$ python -q
>>> import numpy as np
>>> import numpy.linalg as la
>>> np.set_printoptions(precision=2, suppress=True, linewidth=200)
>>> M = np.loadtxt("test9.csv", delimiter=",")
>>> M
array([[ 4.,  0.],
       [ 0., -5.]])
>>> cov = M.T @ M
>>> la.eigvalsh(cov)[::-1]
array([25., 16.])
>>> print((M @ M.T).shape)
(2, 2)
>>> np.allclose(cov, cov.T)
True
>>> mat = np.load("dump.npy")
>>> mat
array([[1, 0, 0, 0],
       [0, 1, 0, 0],
       [2, 0, 1, 0],
       [1, 2, 3, 1]])
>>> x = np.array([3, 0, -1, -2])
>>> rhs = mat @ x
>>> rhs
array([ 3,  0,  5, -2])
>>> print(la.solve(mat, rhs + mat[:, 0]))
[ 4.  0. -1. -2.]
>>> np.round(la.solve(mat, 3 * rhs), 2) + 0
array([ 9.,  0., -3., -6.])
>>> la.solve(mat, mat[:, 1])
array([ 0.,  1., -0.,  0.])
>>> Y = mat / la.norm(mat, axis=1, keepdims=True)
>>> cov = Y @ Y.T
>>> print(la.norm(Y, axis=1))
[1. 1. 1. 1.]
>>> np.round(np.degrees(np.arccos(np.clip(cov[3, 1], -1, 1))), 2)
np.float64(58.91)
>>> w, evecs = la.eig(mat)
>>> w
array([1., 1., 1., 1.])
>>> np.sort(la.eigvals(mat @ mat))
array([1., 1., 1., 1.])
>>> A = np.load("case4.npy")
>>> A
array([[2, 0, 0],
       [2, 0, 1],
       [2, 0, 3],
       [2, 0, 7],
       [2, 0, 0],
       [2, 0, 7],
       [2, 0, 0],
       [2, 0, 3],
       [2, 0, 0],
       [2, 0, 0],
       [2, 0, 7],
       [2, 0, 0],
       [2, 0, 0],
       [2, 0, 0],
       [2, 0, 0]])
>>> x = np.array([3, -2, 2])
>>> a = np.maximum(A @ x, 0)
>>> np.flatnonzero(a > 1e-9)
array([ 0,  1,  2,  3,  4,  5,  6,  7,  8,  9, 10, 11, 12, 13, 14])
>>> print(np.tanh(A @ x))
[1. 1. 1. 1. 1. 1. 1. 1. 1. 1. 1. 1. 1. 1. 1.]
>>> r0 = np.array([-2, 2, 2])
>>> np.cross(A[3, :3], A[14, :3])
array([ 0, 14,  0])
>>> np.polyval(r0, A[3])
array([ -2,   2, -82])
>>> np.round(A @ la.pinv(A) @ A, 2) + 0
array([[2., 0., 0.],
       [2., 0., 1.],
       [2., 0., 3.],
       [2., 0., 7.],
       [2., 0., 0.],
       [2., 0., 7.],
       [2., 0., 0.],
       [2., 0., 3.],
       [2., 0., 0.],
       [2., 0., 0.],
       [2., 0., 7.],
       [2., 0., 0.],
       [2., 0., 0.],
       [2., 0., 0.],
       [2., 0., 0.]])
>>> la.lstsq(A[:-1].T, A[-1])[2]
np.int32(2)
>>> la.matrix_rank(A, rtol=0.1)
np.int64(2)
>>> la.cond(A) > 100
np.True_
>>> [round(float(x), 2) for x in la.svd(A, compute_uv=False)[:3]]
[13.79, 5.99, 0.0]
>>> print(np.argsort(-la.norm(A, axis=0).round(6), kind="stable")[:3])
[2 0 1]
>>> t3 = np.stack([A, -3 * A, A[::-1]])
>>> t3.shape
(3, 15, 3)
>>> print(la.matrix_rank(t3))
[2 2 2]
>>> (t3 @ A.T).shape
(3, 15, 15)
>>> la.matrix_rank(t3.reshape(3, -1))
np.int64(2)
>>> np.einsum("bij,cij->bc", t3, t3)
array([[ 226, -678,   69],
       [-678, 2034, -207],
       [  69, -207,  226]])
>>> arr = np.array([[0, 2, -2], [-3, 0, 1], [1, 1, -2]])
>>> arr
array([[ 0,  2, -2],
       [-3,  0,  1],
       [ 1,  1, -2]])
>>> round(la.det(arr), 2)
np.float64(-4.0)
>>> np.allclose(arr @ arr.T, arr.T @ arr)
False
>>> print((arr - arr.T) / 2)
[[ 0.   2.5 -1.5]
 [-2.5  0.   0. ]
 [ 1.5  0.   0. ]]
>>> la.matrix_power(arr, 3)
array([[ 12, -10,   2],
       [ 19,   6, -15],
       [  3,  -7,   4]])
>>> left, sv, Vh = la.svd(arr, full_matrices=False)
>>> np.abs(left[:, 0]).round(6).argmax()
np.int64(1)
>>> np.round(np.sqrt((sv ** 2).sum()), 2), round(la.norm(arr), 2)
(np.float64(4.9), np.float64(4.9))
>>> sv
array([4.08, 2.68, 0.37])
>>> print(np.cumsum(sv ** 2) / np.sum(sv ** 2))
[0.7  0.99 1.  ]
>>> np.round(Vh @ Vh.T, 2) + 0
array([[1., 0., 0.],
       [0., 1., 0.],
       [0., 0., 1.]])
>>> left.shape, sv.shape, Vh.shape
((3, 3), (3,), (3, 3))
